$ ipython --no-banner

In [1]: import numpy as np

In [2]: from numpy import linalg as LA

In [3]: np.set_printoptions(precision=1, suppress=True, linewidth=140)

In [4]: def tidy(a):
   ...:     return np.round(a, 1) + 0
   ...: 

In [5]: X = np.loadtxt("layer13.csv", delimiter=",")

In [6]: X
Out[6]: 
array([[ 1.,  1.,  3., -5.,  1.,  0., -2., -5., -2., -1.,  0., -2.,  5.],
       [ 5.,  1.,  1.,  3., -5.,  1.,  0., -2., -5., -2., -1.,  0., -2.],
       [-2.,  5.,  1.,  1.,  3., -5.,  1.,  0., -2., -5., -2., -1.,  0.],
       [ 0., -2.,  5.,  1.,  1.,  3., -5.,  1.,  0., -2., -5., -2., -1.],
       [-1.,  0., -2.,  5.,  1.,  1.,  3., -5.,  1.,  0., -2., -5., -2.],
       [-2., -1.,  0., -2.,  5.,  1.,  1.,  3., -5.,  1.,  0., -2., -5.],
       [-5., -2., -1.,  0., -2.,  5.,  1.,  1.,  3., -5.,  1.,  0., -2.],
       [-2., -5., -2., -1.,  0., -2.,  5.,  1.,  1.,  3., -5.,  1.,  0.],
       [ 0., -2., -5., -2., -1.,  0., -2.,  5.,  1.,  1.,  3., -5.,  1.],
       [ 1.,  0., -2., -5., -2., -1.,  0., -2.,  5.,  1.,  1.,  3., -5.],
       [-5.,  1.,  0., -2., -5., -2., -1.,  0., -2.,  5.,  1.,  1.,  3.],
       [ 3., -5.,  1.,  0., -2., -5., -2., -1.,  0., -2.,  5.,  1.,  1.],
       [ 1.,  3., -5.,  1.,  0., -2., -5., -2., -1.,  0., -2.,  5.,  1.]])

In [7]: np.allclose(X @ X.T, X.T @ X)
Out[7]: True

In [8]: np.trace(X)
Out[8]: np.float64(13.0)

In [9]: tidy(np.sort(np.abs(LA.eigvals(X))))
Out[9]: array([ 5.1,  5.1,  6. ,  8.1,  8.1,  9.4,  9.4, 10.1, 10.1, 11.7, 11.7, 14.6, 14.6])

In [10]: J = np.load("x.npy")

In [11]: J
Out[11]: 
array([[ 1,  1,  1,  1,  1,  1,  1,  1],
       [ 1, -1,  1, -1,  1, -1,  1, -1],
       [ 1, -1, -1,  1,  1, -1, -1,  1],
       [ 1, -1, -1,  1, -1,  1,  1, -1],
       [ 1, -1,  1, -1, -1,  1, -1,  1]])

In [12]: left, sv, Vt = LA.svd(X, full_matrices=False)

In [13]: left.shape, sv.shape, Vt.shape
Out[13]: ((13, 13), (13,), (13, 13))

In [14]: np.allclose(left * sv @ Vt, X)
Out[14]: True

In [15]: tidy(sv)
Out[15]: array([14.6, 14.6, 11.7, 11.7, 10.1, 10.1,  9.4,  9.4,  8.1,  8.1,  6. ,  5.1,  5.1])

In [16]: tidy(sv / sv[0])
Out[16]: array([1. , 1. , 0.8, 0.8, 0.7, 0.7, 0.6, 0.6, 0.6, 0.6, 0.4, 0.4, 0.4])

In [17]: u = np.array([-1, -2, 3, -3, 2, -2, 3, 3, 3, -1, 1, -2, 1])

In [18]: v = np.array([1, -3, 3, -1, -1, -2, -5])

In [19]: m1 = u[:, None] + v[None, :]

In [20]: m1
Out[20]: 
array([[ 0, -4,  2, -2, -2, -3, -6],
       [-1, -5,  1, -3, -3, -4, -7],
       [ 4,  0,  6,  2,  2,  1, -2],
       [-2, -6,  0, -4, -4, -5, -8],
       [ 3, -1,  5,  1,  1,  0, -3],
       [-1, -5,  1, -3, -3, -4, -7],
       [ 4,  0,  6,  2,  2,  1, -2],
       [ 4,  0,  6,  2,  2,  1, -2],
       [ 4,  0,  6,  2,  2,  1, -2],
       [ 0, -4,  2, -2, -2, -3, -6],
       [ 2, -2,  4,  0,  0, -1, -4],
       [-1, -5,  1, -3, -3, -4, -7],
       [ 2, -2,  4,  0,  0, -1, -4]])

In [21]: # columns 3 and 4 are equal

In [22]: x = np.array([-3, -2, 1, 2, -3, -1, -3])

In [23]: h = np.maximum(m1 @ x, 0)

In [24]: h
Out[24]: array([33, 42,  0, 51,  6, 42,  0,  0,  0, 33, 15, 42, 15])

In [25]: m1.T @ h
Out[25]: array([ -150, -1266,   408,  -708,  -708,  -987, -1824])

In [26]: np.flatnonzero(h > 1e-9)
Out[26]: array([ 0,  1,  3,  4,  5,  9, 10, 11, 12])

In [27]: np.maximum(m1 @ x, 0) - np.maximum(-m1 @ x, 0)
Out[27]: array([33, 42, -3, 51,  6, 42, -3, -3, -3, 33, 15, 42, 15])
